% ipython --no-banner

In [1]: import numpy as np

In [2]: np.set_printoptions(precision=3, suppress=True, linewidth=140, legacy="1.25")

In [3]: mat = np.load("m.npy")

In [4]: mat
Out[4]: 
array([[  1,  -3,   1],
       [  3, -12,   4],
       [  3, -15,   5]])

In [5]: # rows and columns are dependent

In [6]: np.round(np.linalg.norm(mat, 2) / np.linalg.norm(mat), 3)
Out[6]: 1.0

In [7]: np.argsort(-np.linalg.norm(mat, axis=0).round(6), kind="stable")[:3]
Out[7]: array([1, 2, 0])

In [8]: print(np.linalg.matrix_rank(mat, rtol=0.1))
1

In [9]: M2 = mat / np.sqrt((mat ** 2).mean(axis=1, keepdims=True))

In [10]: print(np.linalg.matrix_rank(mat - mat.mean(axis=1, keepdims=True)))
2

In [11]: M2[2]
Out[11]: array([ 0.323, -1.614,  0.538])

In [12]: np.linalg.matrix_rank(M2) == np.linalg.matrix_rank(mat)
Out[12]: True

In [13]: print(np.abs(np.diag(np.linalg.qr(mat)[1])) > 1e-9)
[ True  True False]

In [14]: np.unique(mat.round(6), axis=0).shape
Out[14]: (3, 3)

In [15]: np.linalg.lstsq(mat[:-1].T, mat[-1])[2]
Out[15]: 2

In [16]: mat @ np.linalg.pinv(mat) @ mat
Out[16]: 
array([[  1.,  -3.,   1.],
       [  3., -12.,   4.],
       [  3., -15.,   5.]])

In [17]: rank = np.linalg.matrix_rank(mat)

In [18]: rank
Out[18]: 2

In [19]: N = np.linalg.svd(mat)[2][rank:].T

In [20]: N[:, 0] / N[np.abs(N[:, 0]).round(6).argmax(), 0]
Out[20]: array([0.   , 0.333, 1.   ])

In [21]: mat @ N
Out[21]: 
array([[0.],
       [0.],
       [0.]])

In [22]: [int(np.linalg.matrix_rank(np.delete(mat, i, axis=0))) for i in range(3)]
Out[22]: [2, 2, 2]

In [23]: print(np.allclose(mat @ N, 0))
True

In [24]: K = 4 * np.eye(3) + np.eye(3, k=1)

In [25]: K
Out[25]: 
array([[4., 1., 0.],
       [0., 4., 1.],
       [0., 0., 4.]])

In [26]: # triangular, det is the product of the diagonal

In [27]: evals, V = np.linalg.eig(K)

In [28]: K @ V[:, 0] - evals[0] * V[:, 0]
Out[28]: array([0., 0., 0.])

In [29]: M2 = K / np.linalg.norm(K, axis=1, keepdims=True)

In [30]: cov = M2 @ M2.T

In [31]: np.argwhere(np.triu(np.abs(cov) > 0.95, 1))
Out[31]: array([], shape=(0, 2), dtype=int64)

In [32]: cov[2]
Out[32]: array([0.   , 0.243, 1.   ])

In [33]: (cov - 2 * np.eye(3)).round(6).argmax(axis=1)
Out[33]: array([1, 2, 1])

In [34]: round(np.degrees(np.arccos(np.clip(cov[2, 1], -1, 1))), 3)
Out[34]: 75.964

In [35]: rng = np.random.default_rng(9910)

In [36]: idx = rng.permutation(3)

In [37]: idx
Out[37]: array([2, 0, 1])

In [38]: M2 = K[idx][:, idx]

In [39]: np.sort(np.abs(np.linalg.eigvals(M2)))
Out[39]: array([4., 4., 4.])

In [40]: print(np.allclose(M2, K))
False

In [41]: M2
Out[41]: 
array([[4., 0., 0.],
       [0., 4., 1.],
       [1., 0., 4.]])

In [42]: np.trace(M2)
Out[42]: 12.0

In [43]: round(np.linalg.det(M2), 3), round(float(np.linalg.det(K[idx])), 3)
Out[43]: (64.0, 64.0)

In [44]: np.diag(M2)
Out[44]: array([4., 4., 4.])

In [45]: print(np.sort(np.linalg.eigvals(K)))
[4. 4. 4.]

In [46]: np.linalg.matrix_power(K - np.diag(np.diag(K)), 3)
Out[46]: 
array([[0., 0., 0.],
       [0., 0., 0.],
       [0., 0., 0.]])

In [47]: print(np.prod(np.diag(K)), round(np.linalg.det(K), 3))
64.0 64.0

In [48]: K - K[0]
Out[48]: 
array([[ 0.,  0.,  0.],
       [-4.,  3.,  1.],
       [-4., -1.,  4.]])

In [49]: np.diff(K, axis=0)
Out[49]: 
array([[-4.,  3.,  1.],
       [ 0., -4.,  3.]])

In [50]: K.mean(axis=0)
Out[50]: array([1.333, 1.667, 1.667])

In [51]: K[3]
---------------------------------------------------------------------------
IndexError                                Traceback (most recent call last)
Cell In[51], line 1
----> 1 K[3]

IndexError: index 3 is out of bounds for axis 0 with size 3

In [52]: np.abs(K).max()
Out[52]: 4.0

In [53]: K.shape
Out[53]: (3, 3)

In [54]: arr = np.load("arr.npy")

In [55]: print(arr)
[[13.868  6.256  5.352]
 [13.158  5.324  6.274]
 [11.29   6.647  7.02 ]
 [11.958  6.575  6.484]
 [11.671  5.427  6.244]
 [11.725  5.737  5.332]
 [10.907  5.545  5.763]
 [11.633  5.744  4.344]
 [11.545  3.942  6.455]
 [12.458  5.125  5.34 ]
 [11.091  6.603  4.919]
 [13.603  6.324  5.627]
 [12.232  5.659  5.639]
 [11.688  7.007  4.853]
 [12.021  6.299  4.308]
 [11.323  5.159  5.599]
 [11.693  6.72   5.942]
 [11.444  7.013  6.873]
 [10.846  5.611  5.543]
 [11.579  7.111  7.396]
 [12.988  7.216  4.813]
 [12.801  6.774  4.314]
 [13.532  6.745  5.13 ]
 [13.361  7.549  5.868]
 [11.52   6.277  4.448]
 [13.653  7.093  4.509]]

In [56]: cov = np.cov(arr, rowvar=False)

In [57]: np.median(arr, axis=0)
Out[57]: array([11.709,  6.312,  5.571])

In [58]: cov
Out[58]: 
array([[ 0.859,  0.238, -0.199],
       [ 0.238,  0.697, -0.073],
       [-0.199, -0.073,  0.756]])

In [59]: cov.shape
Out[59]: (3, 3)

In [60]: vec = np.array([2, 5, 1])

In [61]: target = K @ vec

In [62]: target
Out[62]: array([13., 21.,  4.])

In [63]: np.linalg.solve(K, target)
Out[63]: array([2., 5., 1.])

In [64]: vec = np.array([-2, 1, -2])

In [65]: target = arr @ vec

In [66]: b, lr = np.zeros(3), 1 / np.linalg.norm(arr, 2) ** 2

In [67]: for i in range(60):
    ...:     b -= lr * arr.T @ (arr @ b - target)
    ...:     if i % 10 == 0: print(i, round(np.linalg.norm(arr @ b - target), 3))
    ...: 
0 9.307
10 9.007
20 8.719
30 8.441
40 8.173
50 7.915

In [68]: round(float(np.linalg.cond(arr)), 3)
Out[68]: 20.515

In [69]: W0 = np.loadtxt("sample1.csv", delimiter=",")

In [70]: W0
Out[70]: 
array([[ 1.,  0.,  2.],
       [ 1.,  1.,  4.],
       [ 1.,  3.,  4.],
       [ 1.,  3.,  4.],
       [ 4.,  6.,  4.],
       [ 4.,  7.,  5.],
       [ 7.,  9.,  7.],
       [10.,  9.,  7.],
       [10., 12.,  9.],
       [10., 14.,  9.],
       [10., 16., 10.],
       [11., 17., 12.],
       [13., 17., 12.],
       [15., 18., 13.],
       [18., 18., 13.],
       [20., 20., 15.],
       [20., 20., 18.],
       [23., 20., 19.],
       [23., 21., 19.],
       [24., 22., 21.],
       [24., 23., 21.],
       [25., 24., 23.],
       [26., 25., 25.]])

In [71]: Xc = W0 - W0.mean(axis=0)

In [72]: V = np.linalg.svd(Xc)[2][:1]

In [73]: M2 = Xc - Xc @ V.T @ V

In [74]: np.cov(Xc @ V.T, rowvar=False)
Out[74]: array(182.849)

In [75]: round(np.linalg.norm(M2) / np.linalg.norm(Xc), 3)
Out[75]: 0.154

In [76]: M2.std(axis=0)
Out[76]: array([0.978, 1.434, 1.112])

In [77]: U, s, Vt = np.linalg.svd(W0)

In [78]: print(np.argmax(s[:-1] / (s[1:] + 1e-6)) + 1)
1

In [79]: s
Out[79]: array([125.868,   9.197,   6.054])

In [80]: M2 = U[:, :1] @ np.diag(s[:1]) @ Vt[:1]

In [81]: np.round(np.abs(W0 - M2).max(), 3)
Out[81]: 3.229

In [82]: np.round(np.linalg.norm(W0 - M2, 2), 3), np.round(s[1], 3)
Out[82]: (9.197, 9.197)

In [83]: np.linalg.matrix_rank(M2)
Out[83]: 1

In [84]: (K + K.T) / 2
Out[84]: 
array([[4. , 0.5, 0. ],
       [0.5, 4. , 0.5],
       [0. , 0.5, 4. ]])

In [85]: np.trace(K)
Out[85]: 12.0

In [86]: np.allclose(K @ K.T, K.T @ K)
Out[86]: False

In [87]: print(round(float(np.linalg.det(K)), 3))
64.0

In [88]: np.allclose(K, K.T)
Out[88]: False

In [89]: np.linalg.matrix_power(K, 3)
Out[89]: 
array([[64., 48., 12.],
       [ 0., 64., 48.],
       [ 0.,  0., 64.]])

In [90]: print(round(np.linalg.norm(W0, 2) / np.linalg.norm(W0), 3))
0.996

In [91]: np.argsort(-np.linalg.norm(W0, axis=0).round(6), kind="stable")[:3]
Out[91]: array([1, 0, 2])

In [92]: np.linalg.matrix_rank(W0, rtol=0.1)
Out[92]: 1

In [93]: np.abs(np.linalg.svd(W0)[2][-1])
Out[93]: array([0.571, 0.139, 0.809])

In [94]: np.linalg.cond(W0) > 100
Out[94]: False

In [95]: M2 = np.array([[1, 8], [4, 0], [-9, 6]])

In [96]: np.einsum("ij->j", W0)
Out[96]: array([301., 325., 276.])

In [97]: np.einsum("ik,kj->ij", W0, M2)
Out[97]: 
array([[-17.,  20.],
       [-31.,  32.],
       [-23.,  32.],
       [-23.,  32.],
       [ -8.,  56.],
       [-13.,  62.],
       [-20.,  98.],
       [-17., 122.],
       [-23., 134.],
       [-15., 134.],
       [-16., 140.],
       [-29., 160.],
       [-27., 176.],
       [-30., 198.],
       [-27., 222.],
       [-35., 250.],
       [-62., 268.],
       [-68., 298.],
       [-64., 298.],
       [-77., 318.],
       [-73., 318.],
       [-86., 338.],
       [-99., 358.]])

In [98]: np.linalg.matrix_rank(np.vstack([W0, M2.T]))
Out[98]: 3

In [99]: M2 @ W0
---------------------------------------------------------------------------
ValueError                                Traceback (most recent call last)
Cell In[99], line 1
----> 1 M2 @ W0

ValueError: matmul: Input operand 1 has a mismatch in its core dimension 0, with gufunc signature (n?,k),(k,m?)->(n?,m?) (size 23 is different from 2)

In [100]: np.einsum("ik,kj->ji", W0, M2)
Out[100]: 
array([[-17., -31., -23., -23.,  -8., -13., -20., -17., -23., -15., -16., -29., -27., -30., -27., -35., -62., -68., -64., -77., -73.,
        -86., -99.],
       [ 20.,  32.,  32.,  32.,  56.,  62.,  98., 122., 134., 134., 140., 160., 176., 198., 222., 250., 268., 298., 298., 318., 318.,
        338., 358.]])
